$ ipython --no-banner

In [1]: import numpy as np

In [2]: from numpy import linalg as LA

In [3]: np.set_printoptions(precision=2, suppress=True, linewidth=160, sign=" ")

In [4]: J = np.array([[8, 4, 4], [4, 3, 4], [4, 4, 12]])

In [5]: U, sig, Vt = LA.svd(J)

In [6]: sig
Out[6]: array([ 16.71,   5.8 ,   0.5 ])

In [7]: np.argmax(sig[:-1] / (sig[1:] + 1e-6)) + 1
Out[7]: np.int64(2)

In [8]: other = U[:, :2] @ np.diag(sig[:2]) @ Vt[:2]

In [9]: LA.matrix_rank(other)
Out[9]: np.int64(2)

In [10]: round(float(np.abs(J - other).max()), 2)
Out[10]: 0.41

In [11]: LA.matrix_rank(J, rtol=0.05)
Out[11]: np.int64(2)

In [12]: round(float(LA.norm(J - other, 2)), 2), round(float(sig[2]), 2)
Out[12]: (0.5, 0.5)

In [13]: other
Out[13]: 
array([[  7.93,   4.17,   3.97],
       [  4.17,   2.59,   4.08],
       [  3.97,   4.08,  11.98]])

In [14]: round(float(LA.norm(other, 2) / LA.norm(other)), 2)
Out[14]: 0.94

In [15]: np.argsort(-LA.norm(other, axis=0).round(6), kind="stable")[:3]
Out[15]: array([ 2,  0,  1])

In [16]: feats = np.array([[3, 3, -1], [0, -2, 1], [3, -2, 0], [0, 1, 3]])

In [17]: feats[:, 2] = 3 * feats[:, 0]

In [18]: feats
Out[18]: 
array([[ 3,  3,  9],
       [ 0, -2,  0],
       [ 3, -2,  9],
       [ 0,  1,  0]])

In [19]: U, sig, Vt = LA.svd(feats)

In [20]: V = Vt[:(sig > 1e-8).sum()]

In [21]: rng = np.random.default_rng(17)

In [22]: x0 = feats[3] + -3 * feats[0] + rng.integers(2) * np.eye(3)[1]

In [23]: x0
Out[23]: array([ -9.,  -7., -27.])

In [24]: round(float(LA.norm(x0 - V.T @ V @ x0)), 2)
Out[24]: 0.0

In [25]: other = np.array([[1, 3, -2, -2], [2, -1, 0, -1], [-3, -3, 3, 3]])

In [26]: F = other.T @ other

In [27]: F
Out[27]: 
array([[ 14,  10, -11, -13],
       [ 10,  19, -15, -14],
       [-11, -15,  13,  13],
       [-13, -14,  13,  14]])

In [28]: rk = LA.matrix_rank(F)

In [29]: rk
Out[29]: np.int64(3)

In [30]: ns = LA.svd(F)[2][rk:].T

In [31]: ns @ ns.T
Out[31]: 
array([[ 0.25,  0.25,  0.25,  0.25],
       [ 0.25,  0.25,  0.25,  0.25],
       [ 0.25,  0.25,  0.25,  0.25],
       [ 0.25,  0.25,  0.25,  0.25]])

In [32]: [int(LA.matrix_rank(np.delete(F, i, axis=0))) for i in range(4)]
Out[32]: [3, 3, 3, 3]

In [33]: [int(LA.matrix_rank(F[:, :j + 1])) for j in range(4)]
Out[33]: [1, 2, 3, 3]

In [34]: np.round(F @ ns, 2) + 0
Out[34]: 
array([[ 0.],
       [ 0.],
       [ 0.],
       [ 0.]])

In [35]: data = np.load("a.npy")

In [36]: data
Out[36]: 
array([[  1,   2,  10],
       [  1,   0,   0]])

In [37]: x0 = np.array([-1, -3, 1])

In [38]: h1 = np.maximum(data @ x0, 0)

In [39]: np.tanh(data @ x0)
Out[39]: array([ 1.  , -0.76])

In [40]: h1
Out[40]: array([ 3,  0])

In [41]: np.maximum(data @ (3 * x0), 0)
Out[41]: array([ 9,  0])

In [42]: LA.cond(data) > 100
Out[42]: np.False_

In [43]: round(LA.norm(data, 2) / LA.norm(data), 2)
Out[43]: np.float64(1.0)

In [44]: [round(float(x), 2) for x in LA.svd(data, compute_uv=False)[:3]]
Out[44]: [10.25, 1.0]

In [45]: LA.matrix_rank(data, rtol=0.1)
Out[45]: np.int64(1)

In [46]: LA.norm(data, axis=0)
Out[46]: array([  1.41,   2.  ,  10.  ])

In [47]: LA.norm(data, axis=1).argmax()
Out[47]: np.int64(0)

In [48]: LA.norm(data, axis=1)
Out[48]: array([ 10.25,   1.  ])

In [49]: np.round(LA.norm(data[0], 1), 2), np.round(LA.norm(data[0], np.inf), 2)
Out[49]: (np.float64(13.0), np.float64(10.0))

In [50]: np.round(LA.norm(data[0] - data[1]), 2)
Out[50]: np.float64(10.2)

In [51]: np.round(LA.norm(data, "nuc"), 2)
Out[51]: np.float64(11.24)

In [52]: round(float(LA.norm(data, 1)), 2), round(float(LA.norm(data, np.inf)), 2)
Out[52]: (10.0, 13.0)
